$ python3 -q
>>> import numpy as np
>>> np.set_printoptions(precision=3, suppress=True, linewidth=200, sign=" ")
>>> def tidy(a):
...     return np.round(a, 3) + 0
... 
>>> X = np.load("data.npy")
>>> X
array([[ 4,  3,  0,  2,  0],
       [ 0,  3,  0,  0,  0],
       [ 0,  0,  2,  0,  2],
       [ 0,  5,  0,  2,  0],
       [ 0,  0,  0,  0,  0],
       [ 0,  0,  0,  0,  0],
       [ 0,  0,  0,  4,  0],
       [ 0,  0,  0,  0,  0],
       [ 3,  0,  4,  1,  0],
       [ 0,  5,  2,  0,  0],
       [ 4,  4,  0,  2,  0]])
>>> np.zeros(11, 5)
Traceback (most recent call last):
  File "<python-input-5>", line 1, in <module>
    np.zeros(11, 5)
    ~~~~~~~~^^^^^^^
TypeError: Cannot interpret '5' as a data type
>>> X.sum(axis=1)
array([  9,   3,   4,   7,   0,   0,   4,   0,   8,   7,  10])
>>> np.abs(X).max()
np.int64(5)
>>> X.sum(axis=0)
array([ 11,  20,   8,  11,   2])
>>> tidy(np.linalg.norm(X))
np.float64(13.491)
>>> print(np.diff(X, axis=0))
[[-4  0  0 -2  0]
 [ 0 -3  2  0  2]
 [ 0  5 -2  2 -2]
 [ 0 -5  0 -2  0]
 [ 0  0  0  0  0]
 [ 0  0  0  4  0]
 [ 0  0  0 -4  0]
 [ 3  0  4  1  0]
 [-3  5 -2 -1  0]
 [ 4 -1 -2  2  0]]
>>> X[:, 5]
Traceback (most recent call last):
  File "<python-input-11>", line 1, in <module>
    X[:, 5]
    ~^^^^^^
IndexError: index 5 is out of bounds for axis 1 with size 5
>>> print(X - X[0])
[[ 0  0  0  0  0]
 [-4  0  0 -2  0]
 [-4 -3  2 -2  2]
 [-4  2  0  0  0]
 [-4 -3  0 -2  0]
 [-4 -3  0 -2  0]
 [-4 -3  0  2  0]
 [-4 -3  0 -2  0]
 [-1 -3  4 -1  0]
 [-4  2  2 -2  0]
 [ 0  1  0  0  0]]
>>> print(np.unravel_index(np.abs(X).argmax(), X.shape))
(np.int64(3), np.int64(1))
>>> out = np.c_[X[:, :4] @ np.array([[-1, 4, 0, 1], [-2, -5, 3, 2], [4, -1, 2, 5], [5, 0, 2, -1]]), np.array([7, 4, 1, 2, 0, 3, 3, 5, 8, 8, 1])]
>>> print(out)
[[  0   1  13   8   7]
 [ -6 -15   9   6   4]
 [  8  -2   4  10   1]
 [  0 -25  19   8   2]
 [  0   0   0   0   0]
 [  0   0   0   0   3]
 [ 20   0   8  -4   3]
 [  0   0   0   0   5]
 [ 18   8  10  22   8]
 [ -2 -27  19  20   8]
 [ -2  -4  16  10   1]]
>>> tidy(np.linalg.lstsq(X, out[:, 0])[0])
array([-1., -2.,  4.,  5.,  0.])
>>> np.linalg.matrix_rank(np.c_[X, out])
np.int64(6)
>>> Xc = (X - X.mean(axis=0)) / X.std(axis=0)
>>> print(tidy(Xc.std(axis=0)))
[ 1.  1.  1.  1.  1.]
>>> coef = np.linalg.lstsq(np.delete(Xc, 4, axis=1), Xc[:, 4])[0]
>>> tidy(coef)
array([-0.169, -0.182,  0.292, -0.1  ])
>>> m1 = np.loadtxt("block1.csv", delimiter=",")
>>> m1
array([[ 0.666,  1.649,  0.006,  0.447, -1.858, -1.444,  0.015,  0.316],
       [ 1.482, -0.187, -0.858, -1.062,  1.63 ,  0.208,  1.045, -1.055],
       [-0.571,  0.475, -0.251,  2.144,  0.528,  0.782,  1.7  , -0.087],
       [-0.325,  0.59 ,  1.035,  0.149, -1.388,  1.634,  0.039, -1.69 ],
       [ 1.82 ,  0.034, -0.665,  0.88 , -1.072,  1.191,  0.844, -1.091],
       [-0.033, -0.143, -0.313, -2.584, -0.755,  0.759,  0.484,  0.908],
       [-0.124,  0.821, -1.097,  0.345, -0.057,  0.942, -2.03 , -1.406],
       [ 0.23 , -0.355,  0.04 , -1.648, -0.395,  1.742,  0.944,  1.423],
       [ 1.731, -1.635, -0.018, -0.256,  0.494, -1.134, -1.029,  0.821],
       [-0.646,  0.404, -0.764, -2.272, -0.611, -0.359, -0.673,  1.31 ],
       [ 0.519, -0.653, -1.732,  1.382,  0.254, -0.113,  0.157, -1.815],
       [ 1.153, -0.971,  0.224,  0.96 , -1.542, -1.628,  0.491, -0.696],
       [ 0.471,  2.257,  0.657,  0.412,  0.822, -0.302,  0.17 , -1.512],
       [-0.239,  0.556, -2.012,  1.075, -0.021,  1.429, -1.151, -0.251],
       [-0.478, -1.448,  0.794,  0.962,  1.558, -1.585, -0.087, -0.413],
       [-0.049,  0.907, -0.94 , -0.875,  1.362,  1.612, -0.85 , -1.161],
       [-0.448,  0.234, -0.358,  0.289, -2.286, -0.694,  0.863,  1.442],
       [ 0.233, -0.092, -0.983, -2.051, -0.079, -1.474, -0.337, -1.213],
       [ 0.696, -0.296,  1.151, -1.486,  1.221, -1.238, -1.363, -0.111],
       [-0.447, -1.819, -1.405, -0.58 ,  0.413,  1.728,  0.158,  0.012],
       [-1.3  , -1.472, -0.497,  0.214,  2.037,  0.368, -0.241,  0.71 ],
       [ 1.093,  0.521, -1.034, -0.425,  1.921,  0.207,  0.701,  1.435],
       [-0.614,  1.865, -0.739, -1.88 ,  0.156, -0.424, -0.04 , -0.926],
       [-1.486, -0.591, -0.657, -0.044,  2.059, -0.442, -1.028,  0.72 ],
       [-1.19 , -1.561,  1.074, -1.701, -0.317,  0.597, -0.779, -0.188],
       [-0.523,  2.645, -0.065, -0.473,  0.155,  0.604,  0.834, -0.647],
       [ 0.885,  1.102, -0.857, -0.536, -0.333, -0.148,  1.706,  1.714],
       [ 1.901, -1.317, -1.113, -0.286, -0.701,  1.182,  0.38 ,  0.547],
       [-0.159, -2.115, -0.937,  0.799, -0.871, -0.377,  1.335,  0.55 ],
       [-0.483,  1.245, -0.97 ,  1.037,  1.129,  1.427,  0.319,  1.338],
       [-0.558,  0.456, -2.08 , -0.07 ,  0.318, -0.042, -1.785,  0.929],
       [ 0.947,  1.07 , -0.645,  1.403,  0.789,  1.822,  0.749,  0.273]])
>>> lab = m1[:, 6] > np.median(m1[:, 6])
>>> f = m1[lab].mean(axis=0) - m1[~lab].mean(axis=0)
>>> tidy(f)
array([ 0.655,  0.198, -0.068,  0.399, -0.356,  0.636,  1.494,  0.558])
>>> print(lab.astype(int))
[ 0  1  1  0  1  1  0  1  0  0  0  1  1  0  0  0  1  0  0  1  0  1  0  0  0  1  1  1  1  1  0  1]
>>> print(tidy((((m1 - m1.mean(axis=0)) @ f > 0) == lab).mean()))
0.906
